$ python -q
>>> import numpy as np
>>> from numpy import linalg as LA
>>> np.set_printoptions(precision=3, suppress=True, linewidth=160)
>>> J = np.load("dump.npy")
>>> print(J)
[[-4 -7 -5]
 [ 0  8 -7]
 [ 0  0 -4]]
>>> print(LA.matrix_rank(J - J[0, 0] * np.eye(3)))
2
>>> print(J @ J)
[[ 16 -28  89]
 [  0  64 -28]
 [  0   0  16]]
>>> print(LA.matrix_power(J, 4))
[[  256 -2240  3632]
 [    0  4096 -2240]
 [    0     0   256]]
>>> print(np.allclose(J, J.T))
False
>>> print(J @ J)
[[ 16 -28  89]
 [  0  64 -28]
 [  0   0  16]]
>>> print(np.round(LA.det(J), 3))
128.0
>>> q, evecs = LA.qr(J[:, :1])[0], LA.qr(J[:, 1:])[0]
>>> sigma = LA.svd(q.T @ evecs, compute_uv=False)
>>> print(sigma)
[0.946]
>>> print(np.degrees(np.arccos(sigma.clip(0, 1))))
[18.931]
>>> print((sigma > 0.9).sum())
1
>>> M2 = np.array([[2]])
>>> cent = np.array([[0, 3, 3], [0, 1, 1], [0, 3, 0]])
>>> mat = np.block([[M2, np.array([[4, 0, 5]])], [np.zeros((3, 1)), cent]])
>>> print(mat)
[[2. 4. 0. 5.]
 [0. 0. 3. 3.]
 [0. 0. 1. 1.]
 [0. 0. 3. 0.]]
>>> # looks like rank 3
>>> print(np.round(mat @ LA.pinv(mat) @ mat, 3) + 0)
[[2. 4. 0. 5.]
 [0. 0. 3. 3.]
 [0. 0. 1. 1.]
 [0. 0. 3. 0.]]
>>> print(np.unique(mat.round(6), axis=0).shape)
(4, 4)
>>> print(np.abs(np.diag(LA.qr(mat)[1])) > 1e-9)
[ True False  True  True]
>>> print(LA.lstsq(mat[:-1].T, mat[-1])[2])
2
>>> print(round(np.trace(LA.pinv(mat) @ mat), 3))
3.0
>>> print(np.allclose(mat[:-1].T @ LA.lstsq(mat[:-1].T, mat[-1])[0], mat[-1]))
False
>>> rng = np.random.default_rng(82856)
>>> idx = rng.permutation(4)
>>> print(idx)
[0 1 3 2]
>>> M2 = mat[idx][:, idx]
>>> print(np.trace(M2))
3.0
>>> print(M2)
[[2. 4. 5. 0.]
 [0. 0. 3. 3.]
 [0. 0. 0. 3.]
 [0. 0. 1. 1.]]
>>> print(np.abs(np.diag(LA.qr(M2)[1])) > 1e-9)
[ True False  True  True]
>>> print(round(float(np.trace(LA.pinv(M2) @ M2)), 3))
3.0
>>> print(np.unique(M2.round(6), axis=0).shape)
(4, 4)
>>> print(mat - mat[0])
[[ 0.  0.  0.  0.]
 [-2. -4.  3. -2.]
 [-2. -4.  1. -4.]
 [-2. -4.  3. -5.]]
>>> print(np.count_nonzero(mat))
8
>>> print(np.abs(mat).max())
5.0
>>> print(mat.mean(axis=0))
[0.5  1.   1.75 2.25]
>>> print(np.argsort(-LA.norm(mat, axis=0).round(6), kind="stable")[:3])
[3 2 1]
>>> print([round(float(x), 3) for x in LA.svd(mat, compute_uv=False)[:3]])
[7.284, 4.378, 1.33]
>>> data = np.load("m.npy")
>>> print(data)
[[ 9  6  1]
 [-4  5  3]
 [-3  9 -9]]
>>> x = np.array([0, 0, -2])
>>> h = np.maximum(data @ x, 0)
>>> print(data.T @ h)
[ -54  162 -162]
>>> E = np.loadtxt("case4.csv", delimiter=",")
>>> print(E)
[[-4.624  2.376 -7.624]
 [-5.282  1.718 -8.282]
 [-5.965  1.035 -8.965]
 [-6.119  0.881 -9.119]
 [-2.674  4.326 -5.674]
 [-4.914  2.086 -7.914]
 [-4.347  2.653 -7.347]
 [-4.356  2.644 -7.356]
 [-5.356  1.644 -8.356]
 [-4.651  2.349 -7.651]
 [-6.672  0.328 -9.672]
 [-4.846  2.154 -7.846]]
>>> print(np.unique(E.round(6), axis=0).shape)
(12, 3)
>>> print(np.abs(np.diag(LA.qr(E)[1])) > 1e-9)
[ True  True False]
>>> print(np.allclose(E[:-1].T @ LA.lstsq(E[:-1].T, E[-1])[0], E[-1]))
True
>>> print(E @ LA.pinv(E) @ E)
[[-4.624  2.376 -7.624]
 [-5.282  1.718 -8.282]
 [-5.965  1.035 -8.965]
 [-6.119  0.881 -9.119]
 [-2.674  4.326 -5.674]
 [-4.914  2.086 -7.914]
 [-4.347  2.653 -7.347]
 [-4.356  2.644 -7.356]
 [-5.356  1.644 -8.356]
 [-4.651  2.349 -7.651]
 [-6.672  0.328 -9.672]
 [-4.846  2.154 -7.846]]
>>> print(round(np.trace(LA.pinv(E) @ E), 3))
2.0
>>> print(LA.lstsq(E[:-1].T, E[-1])[2])
2
